In [1]: import numpy as np

In [2]: import numpy.linalg as la

In [3]: np.set_printoptions(suppress=True, linewidth=200)

In [4]: rnd = lambda a: np.round(a, 1) + 0

In [5]: feats = np.array([[-9, 0], [-9, 0], [3, 0], [3, 0], [-3, 0]])

In [6]: feats @ feats.T
Out[6]: 
array([[ 81,  81, -27, -27,  27],
       [ 81,  81, -27, -27,  27],
       [-27, -27,   9,   9,  -9],
       [-27, -27,   9,   9,  -9],
       [ 27,  27,  -9,  -9,   9]])

In [7]: feats.T @ feats
Out[7]: 
array([[189,   0],
       [  0,   0]])

In [8]: rnd(la.pinv(feats))
Out[8]: 
array([[0., 0., 0., 0., 0.],
       [0., 0., 0., 0., 0.]])

In [9]: other = np.array([[-4, 2, -1], [1, 2, -3]])

In [10]: Z = np.kron(other, feats)

In [11]: la.matrix_rank(Z)
Out[11]: np.int64(2)

In [12]: Z
Out[12]: 
array([[ 36,   0, -18,   0,   9,   0],
       [ 36,   0, -18,   0,   9,   0],
       [-12,   0,   6,   0,  -3,   0],
       [-12,   0,   6,   0,  -3,   0],
       [ 12,   0,  -6,   0,   3,   0],
       [ -9,   0, -18,   0,  27,   0],
       [ -9,   0, -18,   0,  27,   0],
       [  3,   0,   6,   0,  -9,   0],
       [  3,   0,   6,   0,  -9,   0],
       [ -3,   0,  -6,   0,   9,   0]])

In [13]: Z.shape
Out[13]: (10, 6)

In [14]: rnd(la.norm(Z, 2)), rnd(la.norm(other, 2) * la.norm(feats, 2))
Out[14]: (np.float64(64.6), np.float64(64.6))

In [15]: rng = np.random.default_rng(657592)

In [16]: other = feats + rng.integers(-2, 3, (5, 1)) @ rng.integers(-2, 3, (1, 2))

In [17]: other
Out[17]: 
array([[-13,   0],
       [ -7,   0],
       [ -1,   0],
       [  5,   0],
       [ -7,   0]])

In [18]: other - feats
Out[18]: 
array([[-4,  0],
       [ 2,  0],
       [-4,  0],
       [ 2,  0],
       [-4,  0]])

In [19]: print(np.abs(other - feats).sum(axis=1))
[4 2 4 2 4]

In [20]: print(la.matrix_rank(other - feats, tol=1e-8))
1

In [21]: left, sigma, vt = la.svd(feats)

In [22]: V = vt[:(sigma > 1e-8).sum()]

In [23]: x0 = feats[3] + 3 * feats[1] + rng.integers(2) * np.eye(2)[0]

In [24]: print(x0)
[-24.   0.]

In [25]: print(np.allclose(V.T @ V @ x0, x0))
True

In [26]: np.diag(V.T @ V)
Out[26]: array([1., 0.])

In [27]: M = np.load("block18.npy")

In [28]: M
Out[28]: 
array([[8, 5, 0, 0, 0, 7],
       [5, 5, 0, 0, 0, 0],
       [0, 0, 9, 1, 9, 0],
       [0, 0, 2, 0, 9, 0],
       [0, 0, 6, 9, 0, 0],
       [3, 8, 0, 0, 0, 7]])

In [29]: x0 = np.array([8, 7, 9, 8, 3, 7])

In [30]: y = M @ x0

In [31]: y
Out[31]: array([148,  75, 116,  45, 126, 129])

In [32]: print(rnd(la.solve(M, y)))
[8. 7. 9. 8. 3. 7.]

In [33]: rnd(la.solve(M, y + M[:, 1]))
Out[33]: array([8., 8., 9., 8., 3., 7.])

In [34]: rnd(la.solve(M.T, M[1]))
Out[34]: array([0., 1., 0., 0., 0., 0.])

In [35]: print(rnd(la.solve(M, M[:, 4])))
[0. 0. 0. 0. 1. 0.]

In [36]: F = np.load("dump.npy")

In [37]: F
Out[37]: 
array([[0, 0, 1, 0, 0, 0, 1],
       [0, 0, 0, 1, 0, 1, 1],
       [1, 0, 0, 1, 1, 1, 0],
       [0, 1, 1, 0, 0, 1, 1],
       [0, 0, 1, 0, 0, 1, 1],
       [0, 1, 1, 1, 1, 0, 1],
       [1, 1, 0, 1, 1, 1, 0]])

In [38]: [round(float(la.det(F[:i, :i])), 2) + 0 for i in range(1, 8)]
Out[38]: [0.0, 0.0, 0.0, 1.0, 0.0, -1.0, 0.0]

In [39]: rnd(la.eigvalsh(F).min())
Out[39]: np.float64(-2.5)

In [40]: rk = la.matrix_rank(F)

In [41]: print(rk)
6

In [42]: N = la.svd(F)[2][rk:].T

In [43]: print([int(la.matrix_rank(F[:i])) for i in range(1, len(F) + 1)])
[1, 2, 3, 4, 5, 6, 6]

In [44]: np.allclose(F @ N, 0)
Out[44]: True

In [45]: print(N.shape)
(7, 1)

In [46]: rnd(N @ N.T)
Out[46]: 
array([[ 0. ,  0. ,  0. ,  0. ,  0. ,  0. ,  0. ],
       [ 0. ,  0. ,  0. ,  0. ,  0. ,  0. ,  0. ],
       [ 0. ,  0. ,  0.2,  0.2, -0.3,  0. , -0.2],
       [ 0. ,  0. ,  0.2,  0.2, -0.3,  0. , -0.2],
       [ 0. ,  0. , -0.3, -0.3,  0.3,  0. ,  0.3],
       [ 0. ,  0. ,  0. ,  0. ,  0. ,  0. ,  0. ],
       [ 0. ,  0. , -0.2, -0.2,  0.3,  0. ,  0.2]])

In [47]: la.matrix_rank(F.T @ F), la.matrix_rank(F @ F.T)
Out[47]: (np.int64(6), np.int64(6))

In [48]: arr = np.load("mat.npy")

In [49]: print(rnd(arr))
[[0.6 0.4 0.3]
 [0.4 0.3 0.2]
 [0.3 0.2 0.1]]

In [50]: # equal to its transpose

In [51]: P = np.triu(np.array([[1, 0, 0], [2, 1, 0], [1, 2, 2]]), 1) + np.eye(3)

In [52]: other = P @ arr @ la.inv(P)

In [53]: la.matrix_rank(other)
Out[53]: np.int64(1)

In [54]: x0 = np.array([1, 1, 0])

In [55]: a = np.maximum(arr @ x0, 0)

In [56]: np.flatnonzero(a > 1e-9)
Out[56]: array([0, 1, 2])

In [57]: rnd(np.tanh(arr @ x0))
Out[57]: array([0.8, 0.6, 0.4])

In [58]: rnd(arr * (a > 1e-9)[:, None])
Out[58]: 
array([[0.6, 0.4, 0.3],
       [0.4, 0.3, 0.2],
       [0.3, 0.2, 0.1]])

In [59]: rnd(a)
Out[59]: array([1. , 0.7, 0.4])

In [60]: left, sigma, vt = la.svd(arr, full_matrices=False)

In [61]: rnd(left.T @ left)
Out[61]: 
array([[1., 0., 0.],
       [0., 1., 0.],
       [0., 0., 1.]])

In [62]: left.shape, sigma.shape, vt.shape
Out[62]: ((3, 3), (3,), (3, 3))

In [63]: print(rnd(left.T @ arr @ vt.T))
[[1. 0. 0.]
 [0. 0. 0.]
 [0. 0. 0.]]

In [64]: np.abs(left[:, 0]).round(6).argmax()
Out[64]: np.int64(0)

In [65]: rnd(sigma)
Out[65]: array([1., 0., 0.])

In [66]: rnd(sigma / sigma[0])
Out[66]: array([1., 0., 0.])

In [67]: np.allclose(left * sigma @ vt, arr)
Out[67]: True

In [68]: np.cumsum(sigma ** 2) / np.sum(sigma ** 2)
Out[68]: array([1., 1., 1.])

In [69]: print(rnd(arr @ la.pinv(arr) @ arr))
[[0.6 0.4 0.3]
 [0.4 0.3 0.2]
 [0.3 0.2 0.1]]

In [70]: print(np.unique(arr.round(6), axis=0).shape)
(3, 3)

In [71]: print(np.abs(np.diag(la.qr(arr)[1])) > 1e-9)
[ True False False]

In [72]: J = np.load("x.npy")

In [73]: J
Out[73]: 
array([[ 5, -1, -4,  5, -1, -4],
       [ 0, -2, -3,  0, -2, -3],
       [-1, -2, -2, -1, -2, -2],
       [ 5, -1, -4, -5,  1,  4],
       [ 0, -2, -3,  0,  2,  3],
       [-1, -2, -2,  1,  2,  2]])

In [74]: rnd(np.abs(la.svd(J)[2][-1]))
Out[74]: array([0.3, 0.8, 0.6, 0. , 0. , 0. ])

In [75]: print(rnd(la.norm(J, 2) / la.norm(J)))
0.6

In [76]: np.argsort(-la.norm(J, axis=0).round(6), kind="stable")[:3]
Out[76]: array([2, 5, 0])

In [77]: la.cond(J) > 100
Out[77]: np.False_

In [78]: la.matrix_rank(J, rtol=0.1)
Out[78]: np.int64(4)

In [79]: print([round(float(x), 1) for x in la.svd(J, compute_uv=False)[:3]])
[9.9, 9.9, 5.4]

In [80]: print(round(np.log10(la.cond(J))))
2
